% ipython --no-banner

In [1]: import numpy as np

In [2]: from numpy import linalg as LA

In [3]: np.set_printoptions(suppress=True, linewidth=100)

In [4]: feats = np.loadtxt("m.csv", delimiter=",")

In [5]: feats
Out[5]: 
array([[ 4.,  1.,  4., -1.],
       [ 1.,  4.,  4.,  3.],
       [ 4.,  4., -4.,  5.],
       [-1.,  3.,  5., -2.]])

In [6]: # symmetric

In [7]: M2 = feats[0, 0] * feats[1:] - np.outer(feats[1:, 0], feats[0])

In [8]: M2
Out[8]: 
array([[  0.,  15.,  12.,  13.],
       [  0.,  12., -32.,  24.],
       [  0.,  13.,  24.,  -9.]])

In [9]: np.flatnonzero(~M2.round(6).any(axis=1))
Out[9]: array([], dtype=int64)

In [10]: M2 = LA.inv(feats)

In [11]: np.allclose(M2, feats.T)
Out[11]: False

In [12]: M2.round(3)
Out[12]: 
array([[ 0.194, -0.07 ,  0.06 , -0.052],
       [-0.07 , -0.117,  0.17 ,  0.285],
       [ 0.06 ,  0.17 , -0.123, -0.083],
       [-0.052,  0.285, -0.083, -0.253]])

In [13]: W = np.array([[0, -1], [-1, -1], [1, -1], [0, -2]])

In [14]: beta = np.array([-2, 2])

In [15]: H = np.maximum(M2 @ W + beta, 0)

In [16]: (H > 0).mean(axis=0)
Out[16]: array([0., 1.])

In [17]: LA.matrix_rank(H)
Out[17]: np.int64(1)

In [18]: (H > 0).astype(int)
Out[18]: 
array([[0, 1],
       [0, 1],
       [0, 1],
       [0, 1]])

In [19]: C = np.array([[3, -9], [-4, 8]])

In [20]: W @ C
Out[20]: 
array([[  4,  -8],
       [  1,   1],
       [  7, -17],
       [  8, -16]])

In [21]: A = np.array([[-1.1, 0.3, 1.3],
    ...:     [-0.6, 0.3, -0.5],
    ...:     [-1.0, 0.0, -2.7],
    ...:     [-0.7, -0.1, -1.4],
    ...:     [-0.7, 1.1, 0.7],
    ...:     [1.3, 0.4, 0.2],
    ...:     [-0.8, 1.2, 0.8],
    ...:     [0.2, -0.8, -0.1],
    ...:     [0.8, -1.7, 0.0],
    ...:     [1.0, -0.1, 1.5],
    ...:     [0.1, -1.3, -0.1],
    ...:     [1.2, 0.5, -1.0],
    ...:     [-0.3, -2.0, -0.1],
    ...:     [-0.4, 1.9, 0.2],
    ...:     [0.8, -0.3, -1.0],
    ...:     [-0.4, -0.6, 0.4],
    ...:     [0.7, -0.9, 1.8],
    ...:     [1.7, -0.4, 2.9],
    ...:     [-0.1, -2.5, -0.6],
    ...:     [0.5, -0.8, 0.5]])

In [22]: A[13] *= 20

In [23]: A
Out[23]: 
array([[-1.1,  0.3,  1.3],
       [-0.6,  0.3, -0.5],
       [-1. ,  0. , -2.7],
       [-0.7, -0.1, -1.4],
       [-0.7,  1.1,  0.7],
       [ 1.3,  0.4,  0.2],
       [-0.8,  1.2,  0.8],
       [ 0.2, -0.8, -0.1],
       [ 0.8, -1.7,  0. ],
       [ 1. , -0.1,  1.5],
       [ 0.1, -1.3, -0.1],
       [ 1.2,  0.5, -1. ],
       [-0.3, -2. , -0.1],
       [-8. , 38. ,  4. ],
       [ 0.8, -0.3, -1. ],
       [-0.4, -0.6,  0.4],
       [ 0.7, -0.9,  1.8],
       [ 1.7, -0.4,  2.9],
       [-0.1, -2.5, -0.6],
       [ 0.5, -0.8,  0.5]])

In [24]: C = A[[0, 13]].astype(float)

In [25]: for _ in range(5):
    ...:     lab = LA.norm(A[:, None] - C, axis=-1).argmin(axis=1)
    ...:     C = np.array([A[lab == j].mean(axis=0) for j in range(2)])
    ...: 

In [26]: lab
Out[26]: array([0, 0, 0, 0, 0, 0, 0, 0, 0, 0, 0, 0, 0, 1, 0, 0, 0, 0, 0, 0])

In [27]: C.round(3)
Out[27]: 
array([[ 0.137, -0.405,  0.137],
       [-8.   , 38.   ,  4.   ]])

In [28]: np.round(C[1] - C[0], 3)
Out[28]: array([-8.137, 38.405,  3.863])
